% ipython --no-banner

In [1]: import numpy as np

In [2]: np.set_printoptions(precision=3, suppress=True, linewidth=100)

In [3]: u = np.array([1, 2, 1, 1, 0, 0, 2]) + 0.5

In [4]: K = np.eye(7) - 2 * np.outer(u, u) / (u @ u)

In [5]: K
Out[5]: 
array([[ 0.772, -0.38 , -0.228, -0.228, -0.076, -0.076, -0.38 ],
       [-0.38 ,  0.367, -0.38 , -0.38 , -0.127, -0.127, -0.633],
       [-0.228, -0.38 ,  0.772, -0.228, -0.076, -0.076, -0.38 ],
       [-0.228, -0.38 , -0.228,  0.772, -0.076, -0.076, -0.38 ],
       [-0.076, -0.127, -0.076, -0.076,  0.975, -0.025, -0.127],
       [-0.076, -0.127, -0.076, -0.076, -0.025,  0.975, -0.127],
       [-0.38 , -0.633, -0.38 , -0.38 , -0.127, -0.127,  0.367]])

In [6]: Y = K / np.linalg.norm(K, axis=1, keepdims=True)

In [7]: G = Y @ Y.T

In [8]: print(G[4].round(3) + 0)
[0. 0. 0. 0. 1. 0. 0.]

In [9]: np.linalg.norm(Y, axis=1)
Out[9]: array([1., 1., 1., 1., 1., 1., 1.])

In [10]: print((np.abs(G) > 0.9).astype(int))
[[1 0 0 0 0 0 0]
 [0 1 0 0 0 0 0]
 [0 0 1 0 0 0 0]
 [0 0 0 1 0 0 0]
 [0 0 0 0 1 0 0]
 [0 0 0 0 0 1 0]
 [0 0 0 0 0 0 1]]

In [11]: x0 = np.array([0, 0, 2, 2, 2, 0, 3])

In [12]: print(7 - np.linalg.matrix_rank(K - np.eye(7), tol=1e-8))
6

In [13]: print(np.round(K.T @ (K @ x0), 3) + 0)
[0. 0. 2. 2. 2. 0. 3.]

In [14]: round(np.linalg.norm(x0), 3), round(float(np.linalg.norm(K @ x0)), 3)
Out[14]: (np.float64(4.583), 4.583)

In [15]: [p for p in range(1, 25) if np.allclose(np.linalg.matrix_power(K, p), np.eye(7))]
Out[15]: [2, 4, 6, 8, 10, 12, 14, 16, 18, 20, 22, 24]

In [16]: np.abs(np.linalg.eigvals(K))
Out[16]: array([1., 1., 1., 1., 1., 1., 1.])

In [17]: np.linalg.inv(K)
Out[17]: 
array([[ 0.772, -0.38 , -0.228, -0.228, -0.076, -0.076, -0.38 ],
       [-0.38 ,  0.367, -0.38 , -0.38 , -0.127, -0.127, -0.633],
       [-0.228, -0.38 ,  0.772, -0.228, -0.076, -0.076, -0.38 ],
       [-0.228, -0.38 , -0.228,  0.772, -0.076, -0.076, -0.38 ],
       [-0.076, -0.127, -0.076, -0.076,  0.975, -0.025, -0.127],
       [-0.076, -0.127, -0.076, -0.076, -0.025,  0.975, -0.127],
       [-0.38 , -0.633, -0.38 , -0.38 , -0.127, -0.127,  0.367]])

In [18]: X = np.load("data.npy")

In [19]: X
Out[19]: 
array([[ 1.   , -0.996, -0.997, -0.992, -0.438, -0.905, -0.999,  0.623,  0.96 , -1.   , -0.848,
        -0.336],
       [-0.02 ,  0.981,  0.604,  0.774, -0.952,  0.273,  0.947,  0.273,  0.879, -0.896,  0.97 ,
         0.753],
       [-0.912,  0.998,  0.944,  0.282, -0.797, -0.859,  0.989,  0.414,  0.969, -0.874,  1.   ,
         0.922],
       [ 0.986,  0.778,  0.485, -0.789, -0.814, -0.961, -0.917,  0.09 ,  0.955, -0.726,  0.726,
         0.647],
       [ 0.969, -0.06 , -0.818,  0.848, -0.968,  0.952,  0.168,  0.159,  0.345, -0.943, -0.869,
        -0.05 ],
       [ 0.119, -0.818, -0.735,  0.01 ,  0.371,  0.611, -0.1  ,  0.09 , -0.493, -0.388, -0.675,
        -0.43 ],
       [ 0.565, -0.98 , -0.701, -0.967,  0.967, -0.905, -0.976,  0.01 , -0.397,  0.336, -0.67 ,
        -0.578],
       [-0.995,  0.97 ,  0.951,  0.984, -0.585,  0.945,  0.987, -0.478, -0.837,  0.985, -0.07 ,
         0.188],
       [-0.99 ,  0.264, -0.544, -0.762,  0.917, -0.721,  0.992,  0.762,  0.749, -0.993,  1.   ,
         0.515],
       [ 0.716, -0.919, -0.943, -0.551,  0.371,  0.327, -0.197,  0.446,  0.168, -0.97 , -0.01 ,
        -0.336],
       [-0.956,  0.414, -0.371, -0.647,  0.766, -0.67 ,  0.974,  0.664,  0.749, -0.983,  0.999,
         0.508],
       [ 0.978, -0.991, -0.786, -0.119,  0.336,  0.74 , -0.996, -0.585, -0.94 ,  0.963, -1.   ,
        -0.874],
       [ 0.327,  0.716,  0.766, -0.994,  0.837, -1.   , -0.831,  0.38 ,  0.976, -0.711,  0.999,
         0.77 ],
       [ 1.   ,  0.119, -0.706, -0.876, -0.932, -0.922, -0.967,  0.43 ,  0.985, -0.995,  0.558,
         0.572],
       [-0.523, -0.414,  0.821,  0.235,  0.647,  0.02 , -0.901, -0.706, -0.929,  0.999, -0.991,
        -0.558],
       [ 0.963,  0.887, -0.09 ,  0.999, -0.999,  0.999,  0.74 , -0.422, -0.422,  0.04 , -0.998,
        -0.04 ],
       [-0.998, -0.188,  0.438, -0.954,  0.996, -0.976,  0.864,  0.422,  0.06 , -0.05 ,  0.999,
         0.226],
       [-1.   ,  0.995,  0.974,  0.168,  0.874, -0.834,  1.   ,  0.397,  0.53 ,  0.11 ,  1.   ,
         0.834],
       [ 0.604,  0.994,  0.956,  0.851, -0.982, -0.11 ,  0.38 , -0.336,  0.782,  0.664,  0.405,
         0.744],
       [ 0.834,  0.976,  0.978,  0.94 , -0.982,  0.478, -0.786, -0.77 , -0.235,  0.997, -0.988,
         0.31 ]])

In [20]: T = np.stack([X, -2 * X, X[::-1]])

In [21]: T.shape
Out[21]: (3, 20, 12)

In [22]: np.linalg.matrix_rank(T.reshape(3, -1))
Out[22]: np.int64(2)

In [23]: print((T @ X.T).shape)
(3, 20, 20)

In [24]: print(np.linalg.norm(T, axis=(1, 2)))
[11.747 23.494 11.747]

In [25]: print(np.einsum("bij,cij->bc", T, T))
[[ 137.992 -275.983   13.392]
 [-275.983  551.966  -26.785]
 [  13.392  -26.785  137.992]]
